% python3 -q
>>> import numpy as np
>>> np.set_printoptions(precision=2, suppress=True, linewidth=100)
>>> E = np.load("m.npy")
>>> E
array([[10.  , -3.97, 15.9 ,  0.07,  8.15],
       [ 4.99, -2.01,  8.1 , -0.08,  3.88],
       [ 4.94, -2.  ,  7.99,  0.05,  3.91],
       [ 5.01, -2.06,  8.25, -0.13,  4.04],
       [-0.03, -0.04,  0.11,  0.01, -0.02],
       [ 0.13,  0.05, -0.03, -0.02, -0.05],
       [ 4.99, -2.08,  7.9 , -0.15,  4.03],
       [ 0.11,  0.  , -0.06,  0.14,  0.08]])
>>> other = E / np.linalg.norm(E, axis=1, keepdims=True)
>>> C2 = other @ other.T
>>> np.linalg.norm(other, axis=1)
array([1., 1., 1., 1., 1., 1., 1., 1.])
>>> np.argwhere(np.triu(np.abs(C2) > 0.95, 1))
array([[0, 1],
       [0, 2],
       [0, 3],
       [0, 6],
       [1, 2],
       [1, 3],
       [1, 6],
       [2, 3],
       [2, 6],
       [3, 6]])
>>> U, sv, Vh = np.linalg.svd(E, full_matrices=False)
>>> np.cumsum(sv ** 2) / np.sum(sv ** 2)
array([1., 1., 1., 1., 1.])
>>> np.round(U.T @ U, 2) + 0
array([[1., 0., 0., 0., 0.],
       [0., 1., 0., 0., 0.],
       [0., 0., 1., 0., 0.],
       [0., 0., 0., 1., 0.],
       [0., 0., 0., 0., 1.]])
>>> np.round(Vh @ Vh.T, 2) + 0
array([[1., 0., 0., 0., 0.],
       [0., 1., 0., 0., 0.],
       [0., 0., 1., 0., 0.],
       [0., 0., 0., 1., 0.],
       [0., 0., 0., 0., 1.]])
>>> (sv > 1e-8).sum()
np.int64(5)
>>> np.round(sv / sv[0], 2) + 0
array([1.  , 0.01, 0.01, 0.01, 0.  ])
>>> round(np.sqrt((sv ** 2).sum()), 2), round(float(np.linalg.norm(E)), 2)
(np.float64(29.56), 29.56)
>>> np.allclose(U * sv @ Vh, E)
True
>>> rng = np.random.default_rng(3244)
>>> other = E + rng.integers(-2, 3, (8, 1)) @ rng.integers(-2, 3, (1, 5))
>>> other
array([[14.  , -1.97, 13.9 , -1.93,  6.15],
       [ 2.99, -3.01,  9.1 ,  0.92,  4.88],
       [ 6.94, -1.  ,  6.99, -0.95,  2.91],
       [ 1.01, -4.06, 10.25,  1.87,  6.04],
       [ 1.97,  0.96, -0.89, -0.99, -1.02],
       [ 4.13,  2.05, -2.03, -2.02, -2.05],
       [ 0.99, -4.08,  9.9 ,  1.85,  6.03],
       [-3.89, -2.  ,  1.94,  2.14,  2.08]])
>>> np.linalg.matrix_rank(other - E, tol=1e-8)
np.int64(1)
>>> O, R = np.linalg.qr(E)
>>> O.shape, R.shape
((8, 5), (5, 5))
>>> np.abs(np.diag(R))
array([14.12,  0.16,  0.34,  0.22,  0.2 ])
>>> R
array([[-14.12,   5.69, -22.64,   0.06, -11.37],
       [  0.  ,   0.16,  -0.34,   0.15,  -0.07],
       [  0.  ,   0.  ,  -0.34,   0.01,   0.05],
       [  0.  ,   0.  ,   0.  ,   0.22,   0.11],
       [  0.  ,   0.  ,   0.  ,   0.  ,  -0.2 ]])
>>> np.allclose(R.T @ R, E.T @ E)
True
>>> round(abs(R[0, 0]), 2), np.round(np.linalg.norm(E[:, 0]), 2)
(np.float64(14.12), np.float64(14.12))
>>> mat = np.array([[0, 1, 0, 0, 2],
...     [0, 2, 2, 1, 3],
...     [3, 0, 2, 0, 2],
...     [2, 2, 0, 2, 1],
...     [3, 0, 2, 2, 2],
...     [1, 3, 3, 1, 0],
...     [2, 3, 0, 1, 0],
...     [3, 0, 1, 3, 3],
...     [0, 9, 8, 4, 14]])
>>> mat
array([[ 0,  1,  0,  0,  2],
       [ 0,  2,  2,  1,  3],
       [ 3,  0,  2,  0,  2],
       [ 2,  2,  0,  2,  1],
       [ 3,  0,  2,  2,  2],
       [ 1,  3,  3,  1,  0],
       [ 2,  3,  0,  1,  0],
       [ 3,  0,  1,  3,  3],
       [ 0,  9,  8,  4, 14]])
>>> # row 8 is much longer than the rest
>>> x = np.array([-1, 2, 0, 3, 2])
>>> target = mat @ x
>>> c, lr = np.zeros(5), 1 / np.linalg.norm(mat, 2) ** 2
>>> for i in range(50):
...     c -= lr * mat.T @ (mat @ c - target)
...     if i % 10 == 0: print(i, round(np.linalg.norm(mat @ c - target), 2))
... 
0 7.92
10 6.28
20 5.18
30 4.35
40 3.7
>>> round(np.linalg.cond(mat), 2)
np.float64(11.18)
>>> m1 = np.load("mat.npy")
>>> m1
array([[-1., -5., -5.,  0.],
       [ 0.,  0., -2.,  1.],
       [ 0.,  1.,  0.,  0.],
       [ 0., -2.,  2., -2.]])
>>> other = m1 / np.linalg.norm(m1, axis=1, keepdims=True)
>>> C2 = other @ other.T
>>> C2.round(2) + 0
array([[ 1.  ,  0.63, -0.7 ,  0.  ],
       [ 0.63,  1.  ,  0.  , -0.77],
       [-0.7 ,  0.  ,  1.  , -0.58],
       [ 0.  , -0.77, -0.58,  1.  ]])
>>> np.degrees(np.arccos(np.clip(C2[3, 0], -1, 1)))
np.float64(90.0)
>>> np.argwhere(np.triu(np.abs(C2) > 0.95, 1))
array([], shape=(0, 2), dtype=int64)
>>> C2[3].round(2) + 0
array([ 0.  , -0.77, -0.58,  1.  ])
>>> (C2 - 2 * np.eye(4)).round(6).argmax(axis=1)
array([1, 0, 1, 0])
>>> (np.abs(C2) > 0.9).astype(int)
array([[1, 0, 0, 0],
       [0, 1, 0, 0],
       [0, 0, 1, 0],
       [0, 0, 0, 1]])
>>> W = np.array([[4, 9, 2, 6], [4, 7, 3, 8], [3, 9, 0, 0], [8, 2, 4, 4]])
>>> c = np.array([1, 1, 1, 0])
>>> hid = np.maximum(m1 @ W + c, 0)
>>> (hid > 0).astype(int)
array([[0, 0, 0, 0],
       [1, 0, 1, 1],
       [1, 1, 1, 1],
       [0, 1, 0, 0]])
>>> np.linalg.matrix_rank(hid)
np.int64(3)
>>> (hid > 0).mean(axis=0)
array([0.5, 0.5, 0.5, 0.5])
>>> W2 = np.array([[1, -2, 2], [2, -1, -2], [-1, -2, -1], [-1, 0, -2]])
>>> (hid @ W2).round(6).argmax(axis=1)
array([0, 0, 0, 0])
>>> hid @ W2
array([[  0.,   0.,   0.],
       [ -6., -16.,  -7.],
       [  9., -26., -26.],
       [  2.,  -1.,  -2.]])
>>> W @ W2
array([[ 14, -21, -24],
       [  7, -21, -25],
       [ 21, -15, -12],
       [  4, -26,   0]])
>>> proj = np.triu(np.array([[3, -3, -2, 2], [3, 0, 1, -2], [1, -1, -2, 3], [-3, 3, 2, -2]]), 1) + np.eye(4)
>>> other = proj @ m1 @ np.linalg.inv(proj)
>>> np.poly(other)
array([1., 3., 6., 6., 2.])
>>> np.round(np.linalg.det(other), 2)
np.float64(2.0)
>>> np.linalg.matrix_rank(other)
np.int64(4)
>>> np.trace(other), np.trace(m1)
(np.float64(-3.0), np.float64(-3.0))
>>> J = np.load("run0.npy")
>>> J
array([[2., 5., 0.],
       [5., 2., 5.],
       [0., 5., 1.]])
>>> # symmetric
>>> O = J.astype(float).copy()
>>> for j in range(3):
...     O[:, j] -= O[:, :j] @ (O[:, :j].T @ O[:, j])
...     O[:, j] /= np.linalg.norm(O[:, j])
... 
>>> np.round(O.T @ O, 2) + 0
array([[1., 0., 0.],
       [0., 1., 0.],
       [0., 0., 1.]])
>>> np.round(O.T @ J, 2) + 0
array([[ 5.39,  3.71,  4.64],
       [ 0.  ,  6.34, -0.35],
       [ 0.  ,  0.  ,  2.08]])
>>> labels = rng.integers(0, 2, 3)
>>> W0 = np.array([[0, 2, 0], [0, 1, 0], [2, 1, 0]]) * (labels[:, None] == labels)
>>> W0
array([[0, 0, 0],
       [0, 1, 0],
       [2, 0, 0]])
>>> # 2 groups of indices that never mix
>>> U, sv, Vh = np.linalg.svd(W0)
>>> vecs = Vh[:(sv > 1e-8).sum()]
>>> x = W0[2] + 3 * W0[1] + rng.integers(2) * np.eye(3)[2]
>>> x
array([2., 3., 0.])
>>> np.diag(vecs.T @ vecs)
array([1., 1., 0.])
>>> np.allclose(W0[:-1].T @ np.linalg.lstsq(W0[:-1].T, W0[-1])[0], W0[-1])
False
>>> W0 @ np.linalg.pinv(W0) @ W0
array([[0., 0., 0.],
       [0., 1., 0.],
       [2., 0., 0.]])
>>> np.abs(np.diag(np.linalg.qr(W0)[1])) > 1e-9
array([ True,  True, False])
>>> try:
...     np.linalg.inv(W0)
... except np.linalg.LinAlgError as e:
...     print(repr(e))
... 
LinAlgError('Singular matrix')
>>> A = np.array([[4, 4, 8, -16], [8, 8, 16, -32], [3, 3, 6, -12], [1, 1, 2, -4]])
>>> C2 = A.T @ A
>>> np.round(np.linalg.svd(A, compute_uv=False) ** 2, 2) + 0
array([1980.,    0.,    0.,    0.])
>>> np.diag(C2)
array([  90,   90,  360, 1440])
>>> np.allclose(C2, C2.T)
True
>>> (A @ A.T).shape
(4, 4)
>>> np.round(np.linalg.eigvalsh(C2)[::-1], 2) + 0
array([1980.,    0.,    0.,    0.])
>>> C2
array([[  90,   90,  180, -360],
       [  90,   90,  180, -360],
       [ 180,  180,  360, -720],
       [-360, -360, -720, 1440]])
>>> other = A[0, 0] * A[1:] - np.outer(A[1:, 0], A[0])
>>> other
array([[0, 0, 0, 0],
       [0, 0, 0, 0],
       [0, 0, 0, 0]])
>>> np.flatnonzero(~other.round(6).any(axis=1))
array([0, 1, 2])
>>> A[:, 0] / A[0, 0]
array([1.  , 2.  , 0.75, 0.25])
>>> np.linalg.matrix_rank(other), np.linalg.matrix_rank(A)
(np.int64(0), np.int64(1))
>>> arr = np.load("case9.npy")
>>> arr
array([[-1.6, -0.2,  0.8,  0.6,  1.5,  0.6],
       [ 0.7, -1.2,  0.7,  0.6, -0.8,  1.1],
       [-0.1, -0.5, -1.7,  1.7, -1.6, -1.5]])
>>> round(np.linalg.norm(arr, 2), 2)
np.float64(3.55)
>>> np.linalg.norm(arr, axis=0)
array([1.75, 1.32, 2.  , 1.9 , 2.33, 1.95])
>>> np.round(np.linalg.norm(arr) ** 2 / np.linalg.norm(arr, 2) ** 2, 2)
np.float64(1.72)
>>> F = np.load("block8.npy")
>>> F
array([[  0.01,   1.68,  -1.45,  -0.32,   4.36],
       [  1.08,  -0.2 ,  -1.6 ,  -0.36,   8.17],
       [ -0.35,   0.14,  -4.93,   0.08,   7.58],
       [ -0.88,   0.42,  -0.59,  -0.02, -13.52],
       [ -0.33,  -1.27,  -0.89,  -0.69,   1.9 ],
       [ -0.35,  -1.3 ,   3.91,   0.01,  -0.21],
       [ -0.31,   0.34,   2.3 ,   0.33,   0.33],
       [ -0.25,  -0.7 ,  -3.7 ,   0.35,   2.15],
       [  0.23,  -0.76,   2.05,   0.21,  -4.39],
       [ -0.35,  -0.7 ,  -0.6 ,  -0.25,   8.57],
       [ -0.29,  -2.26,  -0.41,   0.14,  -2.46],
       [ -0.41,   0.29,  -0.12,   0.09,  -4.63],
       [ -0.58,  -0.15,  -1.8 ,   0.29, -10.81],
       [  0.92,  -1.27,   1.4 ,  -0.25,  -3.07],
       [ -0.5 ,   0.66,  -1.14,  -0.1 ,   7.15],
       [ -0.2 ,   0.43,   2.02,   0.12,   6.06],
       [  0.61,   0.53,   0.48,   0.08,  11.95],
       [  0.48,   1.39,   3.34,   0.14,   5.9 ],
       [ -1.24,   0.87,  -1.18,  -0.5 ,   4.96],
       [ -0.81,  -0.23,  -1.17,   0.12,  -7.19],
       [ -0.67,   1.06,  -1.75,   0.14,   2.45],
       [  0.48,  -2.13,   0.99,  -0.17,  -9.59],
       [ -0.09,  -1.86,  -2.05,  -0.08,   7.95],
       [  0.65,  -1.7 ,   1.76,  -0.29,  -4.1 ],
       [ -0.15,   0.74,   2.75,  -0.17,  10.08],
       [ -1.31,   0.79,   0.31,   0.44,   5.42],
       [  0.06,   1.52,  -4.84,  -0.03,  -5.79]])
>>> # column 4 is much longer than the rest
>>> C2 = np.cov(F, rowvar=False)
>>> np.corrcoef(F.T)
array([[ 1.  , -0.27,  0.23, -0.26,  0.1 ],
       [-0.27,  1.  , -0.15,  0.16,  0.27],
       [ 0.23, -0.15,  1.  ,  0.04,  0.01],
       [-0.26,  0.16,  0.04,  1.  , -0.16],
       [ 0.1 ,  0.27,  0.01, -0.16,  1.  ]])
>>> np.median(F, axis=0)
array([-0.29,  0.14, -0.59,  0.01,  2.15])
>>> round(float(np.corrcoef(F[:, 3], F[:, 4])[0, 1]), 2)
-0.16
>>> F.std(axis=0)
array([0.58, 1.11, 2.23, 0.26, 6.76])
